$ python -q
>>> import numpy as np
>>> np.set_printoptions(precision=2, suppress=True, linewidth=140, legacy="1.25")
>>> rd = lambda a: np.round(a, 2) + 0
>>> feats = np.load("arr.npy")
>>> feats
array([[21.63, 28.69, 10.7 , 30.99,  0.24],
       [19.71, 28.74,  9.1 , 29.67,  1.2 ],
       [20.23, 29.84,  9.97, 29.56, -0.62],
       [20.48, 29.29, 11.3 , 29.52, -1.19],
       [22.09, 29.46,  9.97, 30.1 , -0.09],
       [19.82, 29.97,  9.78, 30.54, -0.34],
       [19.02, 27.79, 10.59, 31.77, -0.49],
       [19.84, 30.17,  8.95, 30.39,  0.23],
       [20.19, 29.05, 10.  , 31.56,  2.65],
       [19.14, 29.88,  8.46, 29.65,  1.52],
       [19.81, 29.83, 11.67, 30.68, -1.05],
       [21.66, 30.82, 11.34, 28.62,  1.57],
       [21.86, 28.76, 10.  , 30.95,  1.22],
       [19.28, 30.09, 10.4 , 29.4 , -0.07],
       [20.22, 30.99, 10.02, 32.67,  1.99],
       [18.3 , 31.33, 10.47, 30.68,  2.04],
       [20.52, 28.24,  9.44, 31.11, -0.32],
       [18.91, 29.37, 10.81, 29.08,  0.59]])
>>> x = np.array([3, 1, 4, 4, 0])
>>> y = feats @ x
>>> rd(np.linalg.solve(feats.T @ feats, feats.T @ y))
array([3., 1., 4., 4., 0.])
>>> rd(np.linalg.lstsq(feats, y)[0])
array([3., 1., 4., 4., 0.])
>>> rng = np.random.default_rng(74358)
>>> y = y + 0.3 * rng.normal(size=18)
>>> rd(y)
array([260.31, 243.34, 248.88, 253.82, 256.48, 250.69, 254.39, 246.83, 256.03, 239.75, 258.52, 255.76, 258.08, 247.25, 262.31, 251.16,
       251.71, 245.83])
>>> b, *_ = np.linalg.lstsq(feats, y)
>>> rd(b)
array([3.01, 1.03, 4.02, 3.96, 0.06])
>>> rd(feats.T @ (y - feats @ b))
array([0., 0., 0., 0., 0.])
>>> rd(np.linalg.norm(y - feats @ b))
0.8
>>> [round(float(np.linalg.norm(np.linalg.solve(feats.T @ feats + lam * np.eye(5), feats.T @ y))), 2) for lam in (0, 1, 10, 100)]
[6.48, 6.3, 5.66, 5.26]
>>> Xc = (feats - feats.mean(axis=0)) / feats.std(axis=0)
>>> np.argwhere(np.abs(Xc) > 2)
array([[ 9,  2],
       [14,  3]])
>>> rd(Xc.std(axis=0))
array([1., 1., 1., 1., 1.])
>>> b = np.linalg.lstsq(np.delete(Xc, 1, axis=1), Xc[:, 1])[0]
>>> np.abs(b).argmax()
3
>>> rd(b)
array([-0.19,  0.22, -0.25,  0.45])
>>> E = 0.9 ** np.abs(np.subtract.outer(np.arange(4), np.arange(4)))
>>> rd(E)
array([[1.  , 0.9 , 0.81, 0.73],
       [0.9 , 1.  , 0.9 , 0.81],
       [0.81, 0.9 , 1.  , 0.9 ],
       [0.73, 0.81, 0.9 , 1.  ]])
>>> rd((E + E.T) / 2)
array([[1.  , 0.9 , 0.81, 0.73],
       [0.9 , 1.  , 0.9 , 0.81],
       [0.81, 0.9 , 1.  , 0.9 ],
       [0.73, 0.81, 0.9 , 1.  ]])
>>> np.trace(E)
4.0
>>> rd(E @ E)
array([[3.  , 3.12, 3.09, 2.92],
       [3.12, 3.28, 3.26, 3.09],
       [3.09, 3.26, 3.28, 3.12],
       [2.92, 3.09, 3.12, 3.  ]])
>>> (E - E.T) / 2
array([[0., 0., 0., 0.],
       [0., 0., 0., 0.],
       [0., 0., 0., 0.],
       [0., 0., 0., 0.]])
>>> rd(np.linalg.matrix_power(E, 4))
array([[36.74, 38.62, 38.62, 36.74],
       [38.62, 40.6 , 40.6 , 38.62],
       [38.62, 40.6 , 40.6 , 38.62],
       [36.74, 38.62, 38.62, 36.74]])
>>> data = np.array([[2, 0, -2, 0, 0, -2, -2, -2, -2, 3],
...     [3, -3, -3, 1, -2, 1, 1, 0, -1, -3],
...     [-3, -2, 0, 1, -2, -2, 2, -3, -3, -1],
...     [-2, -2, 0, -2, 0, -3, -2, 2, -2, 1],
...     [0, -1, -1, 3, -3, -3, 3, -2, -1, -1],
...     [2, -3, 0, 3, 2, 3, -1, -3, 2, 0],
...     [3, 2, -3, 3, -2, -2, 0, -1, 3, 0],
...     [3, -3, 0, 3, 2, -1, 3, -1, 1, 3]])
>>> data[:, 2] = -2 * data[:, 9]
>>> data
array([[ 2,  0, -6,  0,  0, -2, -2, -2, -2,  3],
       [ 3, -3,  6,  1, -2,  1,  1,  0, -1, -3],
       [-3, -2,  2,  1, -2, -2,  2, -3, -3, -1],
       [-2, -2, -2, -2,  0, -3, -2,  2, -2,  1],
       [ 0, -1,  2,  3, -3, -3,  3, -2, -1, -1],
       [ 2, -3,  0,  3,  2,  3, -1, -3,  2,  0],
       [ 3,  2,  0,  3, -2, -2,  0, -1,  3,  0],
       [ 3, -3, -6,  3,  2, -1,  3, -1,  1,  3]])
>>> th = np.radians(30)
>>> r_ = np.eye(10)
>>> r_[4, 4] = r_[2, 2] = np.cos(th)
>>> r_[4, 2], r_[2, 4] = -np.sin(th), np.sin(th)
>>> rd(r_)
array([[ 1.  ,  0.  ,  0.  ,  0.  ,  0.  ,  0.  ,  0.  ,  0.  ,  0.  ,  0.  ],
       [ 0.  ,  1.  ,  0.  ,  0.  ,  0.  ,  0.  ,  0.  ,  0.  ,  0.  ,  0.  ],
       [ 0.  ,  0.  ,  0.87,  0.  ,  0.5 ,  0.  ,  0.  ,  0.  ,  0.  ,  0.  ],
       [ 0.  ,  0.  ,  0.  ,  1.  ,  0.  ,  0.  ,  0.  ,  0.  ,  0.  ,  0.  ],
       [ 0.  ,  0.  , -0.5 ,  0.  ,  0.87,  0.  ,  0.  ,  0.  ,  0.  ,  0.  ],
       [ 0.  ,  0.  ,  0.  ,  0.  ,  0.  ,  1.  ,  0.  ,  0.  ,  0.  ,  0.  ],
       [ 0.  ,  0.  ,  0.  ,  0.  ,  0.  ,  0.  ,  1.  ,  0.  ,  0.  ,  0.  ],
       [ 0.  ,  0.  ,  0.  ,  0.  ,  0.  ,  0.  ,  0.  ,  1.  ,  0.  ,  0.  ],
       [ 0.  ,  0.  ,  0.  ,  0.  ,  0.  ,  0.  ,  0.  ,  0.  ,  1.  ,  0.  ],
       [ 0.  ,  0.  ,  0.  ,  0.  ,  0.  ,  0.  ,  0.  ,  0.  ,  0.  ,  1.  ]])
>>> out = data @ r_.T
>>> rd(np.linalg.svd(data, compute_uv=False)), rd(np.linalg.svd(out, compute_uv=False))
(array([12.95, 10.4 ,  8.87,  6.57,  4.7 ,  4.37,  2.85,  0.29]), array([12.95, 10.4 ,  8.87,  6.57,  4.7 ,  4.37,  2.85,  0.29]))
>>> rd(out)
array([[ 2.  ,  0.  , -5.2 ,  0.  ,  3.  , -2.  , -2.  , -2.  , -2.  ,  3.  ],
       [ 3.  , -3.  ,  4.2 ,  1.  , -4.73,  1.  ,  1.  ,  0.  , -1.  , -3.  ],
       [-3.  , -2.  ,  0.73,  1.  , -2.73, -2.  ,  2.  , -3.  , -3.  , -1.  ],
       [-2.  , -2.  , -1.73, -2.  ,  1.  , -3.  , -2.  ,  2.  , -2.  ,  1.  ],
       [ 0.  , -1.  ,  0.23,  3.  , -3.6 , -3.  ,  3.  , -2.  , -1.  , -1.  ],
       [ 2.  , -3.  ,  1.  ,  3.  ,  1.73,  3.  , -1.  , -3.  ,  2.  ,  0.  ],
       [ 3.  ,  2.  , -1.  ,  3.  , -1.73, -2.  ,  0.  , -1.  ,  3.  ,  0.  ],
       [ 3.  , -3.  , -4.2 ,  3.  ,  4.73, -1.  ,  3.  , -1.  ,  1.  ,  3.  ]])
>>> rd(np.linalg.det(r_)), rd(np.trace(r_))
(1.0, 9.73)
>>> rd(np.abs(out - data).max(axis=0))
array([0. , 0. , 1.8, 0. , 3. , 0. , 0. , 0. , 0. , 0. ])
>>> rd(data.mean(axis=0))
array([ 1.  , -1.5 , -0.5 ,  1.5 , -0.62, -1.12,  0.5 , -1.25, -0.38,  0.25])
>>> rd(np.linalg.svd(data, compute_uv=False))
array([12.95, 10.4 ,  8.87,  6.57,  4.7 ,  4.37,  2.85,  0.29])
>>> np.linalg.matrix_rank(data)
8
>>> data.sum(axis=0)
array([  8, -12,  -4,  12,  -5,  -9,   4, -10,  -3,   2])
>>> data[8]
Traceback (most recent call last):
  File "<python-input-47>", line 1, in <module>
    data[8]
    ~~~~^^^
IndexError: index 8 is out of bounds for axis 0 with size 8
>>> np.count_nonzero(data)
69
